$ python3 -q
>>> import numpy as np
>>> from numpy import linalg as LA
>>> np.set_printoptions(precision=1, suppress=True, linewidth=200, sign=" ")
>>> def rd(a):
...     return np.round(a, 1) + 0
... 
>>> rng = np.random.default_rng(36)
>>> labels = rng.integers(0, 2, 4)
>>> K = np.triu((labels[:, None] == labels) & (rng.random((4, 4)) < 0.8), 1).astype(int)
>>> K += K.T
>>> print(K)
[[ 0  1  1  1]
 [ 1  0  1  1]
 [ 1  1  0  0]
 [ 1  1  0  0]]
>>> print([round(float(LA.det(K[:i, :i])), 2) + 0 for i in range(1, 5)])
[0.0, -1.0, 2.0, 0.0]
>>> print(rd(LA.eigvalsh(K).min()))
-1.6
>>> cent = 5 * np.array([[0.3, -0.4, 0.4], [-2.6, 0.0, 0.6]])
>>> labels = rng.integers(0, 2, 15)
>>> mat = cent[labels] + rng.normal(size=(15, 3))
>>> print(rd(mat))
[[-12.8  -1.    2.4]
 [  2.1  -0.9   2.8]
 [  1.8  -0.9   1.6]
 [-13.1  -0.2   3.9]
 [-13.8  -0.5   4.6]
 [-13.5  -1.8   3.7]
 [-12.   -0.9   2.1]
 [-13.6   0.1   4.2]
 [-12.   -1.3   4.4]
 [  0.7  -1.7   1.9]
 [  1.1  -3.1   4.1]
 [  1.5  -0.6   1.3]
 [-12.4  -0.5   3.4]
 [-12.   -0.8   2.9]
 [-12.6   1.1   4. ]]
>>> x = np.array([4, -1, -1])
>>> rhs = mat @ x
>>> print(rd(LA.solve(mat.T @ mat, mat.T @ rhs)))
[ 4. -1. -1.]
>>> print(rd(LA.pinv(mat) @ mat))
[[ 1.  0.  0.]
 [ 0.  1.  0.]
 [ 0.  0.  1.]]
>>> rhs = rhs + 0.3 * rng.normal(size=15)
>>> print(rd(rhs))
[-52.7   6.2   6.3 -55.8 -58.8 -56.2 -49.9 -58.9 -51.2   3.1   3.3   5.2 -52.3 -50.4 -55.1]
>>> b, *_ = LA.lstsq(mat, rhs)
>>> print(b.round())
[ 4. -1. -1.]
>>> print(rd(mat.T @ (rhs - mat @ b)))
[ 0.  0.  0.]
>>> t = np.radians(36)
>>> Rm = np.eye(3)
>>> Rm[1, 1] = Rm[2, 2] = np.cos(t)
>>> Rm[1, 2], Rm[2, 1] = -np.sin(t), np.sin(t)
>>> print(rd(Rm))
[[ 1.   0.   0. ]
 [ 0.   0.8 -0.6]
 [ 0.   0.6  0.8]]
>>> M2 = mat @ Rm.T
>>> print(np.allclose(LA.norm(mat, axis=1), LA.norm(M2, axis=1)))
True
>>> print(rd(np.abs(M2 - mat).max(axis=0)))
[ 0.   2.6  2.6]
>>> print(rd(M2))
[[-12.8  -2.2   1.4]
 [  2.1  -2.4   1.7]
 [  1.8  -1.6   0.8]
 [-13.1  -2.4   3. ]
 [-13.8  -3.1   3.4]
 [-13.5  -3.7   2. ]
 [-12.   -2.    1.2]
 [-13.6  -2.4   3.4]
 [-12.   -3.7   2.8]
 [  0.7  -2.5   0.5]
 [  1.1  -4.9   1.5]
 [  1.5  -1.3   0.7]
 [-12.4  -2.4   2.5]
 [-12.   -2.4   1.9]
 [-12.6  -1.5   3.9]]
>>> print(np.allclose(mat @ mat.T, M2 @ M2.T))
True
>>> print(rd(LA.svd(mat, compute_uv=False)), rd(LA.svd(M2, compute_uv=False)))
[ 42.1   7.6   2.9] [ 42.1   7.6   2.9]
>>> M = np.load("case8.npy")
>>> print(M)
[[ 0.5  0.   0.5  0. ]
 [ 0.   0.5  0.   0.5]
 [ 0.   0.   1.   0. ]
 [ 0.   0.   0.5  0.5]]
>>> x = np.array([0, 1, 1, 0])
>>> rhs = M @ x
>>> b, lr = np.zeros(4), 1 / LA.norm(M, 2) ** 2
>>> for i in range(3):
...     b -= lr * M.T @ (M @ b - rhs)
...     if i % 1 == 0: print(i, round(LA.norm(M @ b - rhs), 1))
... 
0 0.3
1 0.3
2 0.2
>>> print(rd(LA.cond(M)))
4.5
>>> print(rd(b))
[ 0.1  0.3  0.9  0.4]
>>> q, evecs = LA.qr(M[:, :2])[0], LA.qr(M[:, 2:])[0]
>>> sv = LA.svd(q.T @ evecs, compute_uv=False)
>>> print((sv > 0.9).sum())
0
>>> print(rd(LA.norm(q @ q.T - evecs @ evecs.T, 2)))
0.9
>>> print(rd(np.degrees(np.arccos(sv.clip(0, 1)))))
[ 41.2  66.4]
>>> labels = rng.permutation(4)
>>> print(labels)
[ 0  2  3  1]
>>> M2 = M[labels][:, labels]
>>> print(np.trace(M2))
2.5
>>> A = np.array([[-2.1, -0.5, -0.5, 0.1],
...     [-0.6, 0.1, 0.5, 1.9],
...     [1.5, 0.3, 0.0, 1.3],
...     [1.0, 0.0, 1.0, -0.2],
...     [0.6, -0.4, -0.1, -0.1],
...     [0.7, -0.9, 0.2, 1.1]])
>>> A[5] = A[3] + 0.1 * rng.normal(size=4)
>>> print(rd(A))
[[-2.1 -0.5 -0.5  0.1]
 [-0.6  0.1  0.5  1.9]
 [ 1.5  0.3  0.   1.3]
 [ 1.   0.   1.  -0.2]
 [ 0.6 -0.4 -0.1 -0.1]
 [ 1.1  0.2  1.  -0.3]]
>>> proj = A @ LA.solve(A.T @ A, A.T)
>>> print(rd((np.eye(6) - proj) @ A))
[[ 0.  0.  0.  0.]
 [ 0.  0.  0.  0.]
 [ 0.  0.  0.  0.]
 [ 0.  0.  0.  0.]
 [ 0.  0.  0.  0.]
 [ 0.  0.  0.  0.]]
>>> print(rd(np.diag(proj)))
[ 0.6  0.9  0.7  0.5  0.8  0.4]
>>> print(rd(proj))
[[ 0.6  0.2 -0.3 -0.1  0.2 -0.2]
 [ 0.2  0.9  0.2  0.1 -0.1  0. ]
 [-0.3  0.2  0.7 -0.1  0.2 -0.1]
 [-0.1  0.1 -0.1  0.5  0.2  0.4]
 [ 0.2 -0.1  0.2  0.2  0.8 -0.1]
 [-0.2  0.  -0.1  0.4 -0.1  0.4]]
>>> print(rd(np.trace(proj)))
4.0
>>> print(rd(LA.eigvalsh(proj)))
[ 0.  0.  1.  1.  1.  1.]
>>> E = np.array([[1.9, 14.9, 5.0, 1.8, 17.5],
...     [0.7, -2.3, 3.2, 11.3, 5.1],
...     [1.0, -2.1, 3.1, 12.2, 5.1],
...     [-0.7, 14.2, 3.0, -6.3, 9.8]])
>>> W1 = np.array([[2, 3, 0, 3, 2, 3],
...     [0, 0, 1, 0, 1, 2],
...     [0, 2, 0, 3, 0, 0],
...     [3, 3, 0, 2, 0, 3],
...     [0, 1, 3, 2, 3, 0]])
>>> b = np.array([2, 2, 1, -3, -3, -2])
>>> hid = np.maximum(E @ W1 + b, 0)
>>> print(LA.matrix_rank(hid))
4
>>> print((hid > 0).astype(int))
[[ 1  1  1  1  1  1]
 [ 1  1  1  1  1  1]
 [ 1  1  1  1  1  1]
 [ 0  0  1  1  1  1]]
>>> cent = np.array([[1, 0, 3], [2, 3, 1], [2, 3, 2], [2, 2, 0], [1, 0, 2], [3, 3, 3]])
>>> print(W1 @ cent)
[[ 25  24  22]
 [  9   9  10]
 [ 10  12   2]
 [ 22  22  21]
 [ 15  16  13]]
>>> x = np.array([2, 1, 3, 1, -1])
>>> print(rd(E @ (2 * x)))
[ 36.   29.8  32.6  11.4]
>>> print(rd(E @ x))
[ 18.   14.9  16.3   5.7]
>>> print((E @ x).argmax())
0
>>> M2 = E / np.sqrt((E ** 2).mean(axis=1, keepdims=True))
>>> print(rd(M2[0]))
[ 0.2  1.4  0.5  0.2  1.7]
>>> print(rd(E - E.mean(axis=1, keepdims=True)))
[[ -6.3   6.7  -3.2  -6.4   9.3]
 [ -2.9  -5.9  -0.4   7.7   1.5]
 [ -2.9  -6.   -0.8   8.3   1.2]
 [ -4.7  10.2  -1.  -10.3   5.8]]
>>> print(LA.matrix_rank(E - E.mean(axis=1, keepdims=True)))
4
>>> print(rd(LA.norm(E[3] - E[0])))
11.7
>>> print(rd(LA.norm(E, "nuc")))
51.5
>>> print(rd(LA.norm(E, axis=1)))
[ 23.7  13.   13.8  18.6]
>>> print(rd(LA.norm(E, axis=0)))
[  2.4  20.8   7.3  17.9  21.3]
>>> cov = E.T @ E
>>> print(rd(np.trace(cov)), rd((E ** 2).sum()))
1266.6 1266.6
>>> print(LA.matrix_rank(cov))
4
>>> print(rd(np.diag(cov)))
[   5.6  433.4   53.8  319.5  454.3]
>>> print(np.allclose(cov, cov.T))
True
>>> J = np.load("m.npy")
>>> print(J)
[[  2   3   4   5]
 [  6   7   8   9]
 [ 10  11  12  13]]
>>> left, sv, VT = LA.svd(J)
>>> print(rd(sv))
[ 28.6   1.5   0. ]
>>> print(np.argmax(sv[:-1] / (sv[1:] + 1e-6)) + 1)
2
>>> M2 = left[:, :2] @ np.diag(sv[:2]) @ VT[:2]
>>> print(rd(LA.norm(J - M2) / LA.norm(J)))
0.0
>>> print(rd(M2))
[[  2.   3.   4.   5.]
 [  6.   7.   8.   9.]
 [ 10.  11.  12.  13.]]
>>> print(rd(LA.norm(J - M2, 2)), rd(sv[2]))
0.0 0.0
>>> M2 = J / LA.norm(J, axis=1, keepdims=True)
>>> cov = M2 @ M2.T
>>> print(rd(LA.norm(M2, axis=1)))
[ 1.  1.  1.]
>>> print((cov - 2 * np.eye(3)).round(6).argmax(axis=1))
[ 1  2  1]
>>> print(rd(np.degrees(np.arccos(np.clip(cov[1, 0], -1, 1)))))
9.2
>>> print(np.argwhere(np.triu(np.abs(cov) > 0.95, 1)))
[[ 0  1]
 [ 0  2]
 [ 1  2]]
>>> feats = np.loadtxt("dump.csv", delimiter=",")
>>> print(feats)
[[ 1.  0.  0.  0.]
 [-2.  1.  0.  0.]
 [ 0.  5.  1.  0.]
 [ 3.  4.  0.  1.]]
>>> print(np.allclose(feats, feats.T))
False
>>> print(feats @ feats)
[[  1.   0.   0.   0.]
 [ -4.   1.   0.   0.]
 [-10.  10.   1.   0.]
 [ -2.   8.   0.   1.]]
>>> print(np.allclose(feats @ feats.T, feats.T @ feats))
False
>>> W0 = np.loadtxt("run2.csv", delimiter=",")
>>> print(W0)
[[ 0.  1.  0. -1. -1.]
 [-1.  0.  1. -1.  0.]
 [ 0. -1.  0. -3. -1.]
 [ 1.  1.  3.  0.  0.]
 [ 1.  0.  1.  0.  0.]]
>>> M2 = np.array([[-3, 0], [-3, -1]])
>>> cent = np.kron(M2, W0)
>>> print(rd(LA.norm(cent, 2)), rd(LA.norm(M2, 2) * LA.norm(W0, 2)))
15.5 15.5
>>> W1 = np.array([[2, 2, 1, 0, 2],
...     [2, 1, 2, 1, 2],
...     [1, 2, 2, 2, 0],
...     [0, 2, 1, 1, 0],
...     [0, 0, 1, 1, 0]])
>>> b = np.array([-1, -2, -3, 2, -2])
>>> hid = np.maximum(W0 @ W1 + b, 0)
>>> print(hid)
[[ 1.  0.  0.  1.  0.]
 [ 0.  0.  0.  3.  0.]
 [ 0.  0.  0.  0.  0.]
 [ 6.  7.  6.  9.  2.]
 [ 2.  2.  0.  4.  0.]]
>>> print(LA.matrix_rank(hid))
4
>>> print((hid > 0).mean(axis=0))
[ 0.6  0.4  0.2  0.8  0.2]
>>> cent = np.array([[0, 1], [0, 1], [-2, 0], [1, -1], [1, -1]])
>>> print(W1 @ cent)
[[ 0  2]
 [-1  0]
 [-2  1]
 [-1  1]
 [-1 -1]]
>>> print(hid @ cent)
[[ 1.  0.]
 [ 3. -3.]
 [ 0.  0.]
 [-1.  2.]
 [ 4.  0.]]
>>> rank = LA.matrix_rank(hid)
>>> print(rank)
4
>>> N = LA.svd(hid)[2][rank:].T
>>> print(np.allclose(hid @ N, 0))
True
>>> left, sv, VT = LA.svd(W0)
>>> evecs = VT[:(sv > 1e-8).sum()]
>>> x = W0[4] + 5 * W0[3] + rng.integers(2) * np.eye(5)[2]
>>> print(x)
[  6.   5.  17.   0.   0.]
>>> print(np.allclose(evecs.T @ evecs @ x, x))
False
>>> print(rd(evecs.T @ evecs))
[[ 1.  -0.1  0.   0.1 -0.2]
 [-0.1  0.8  0.1  0.2 -0.3]
 [ 0.   0.1  1.  -0.1  0.2]
 [ 0.1  0.2 -0.1  0.8  0.3]
 [-0.2 -0.3  0.2  0.3  0.4]]
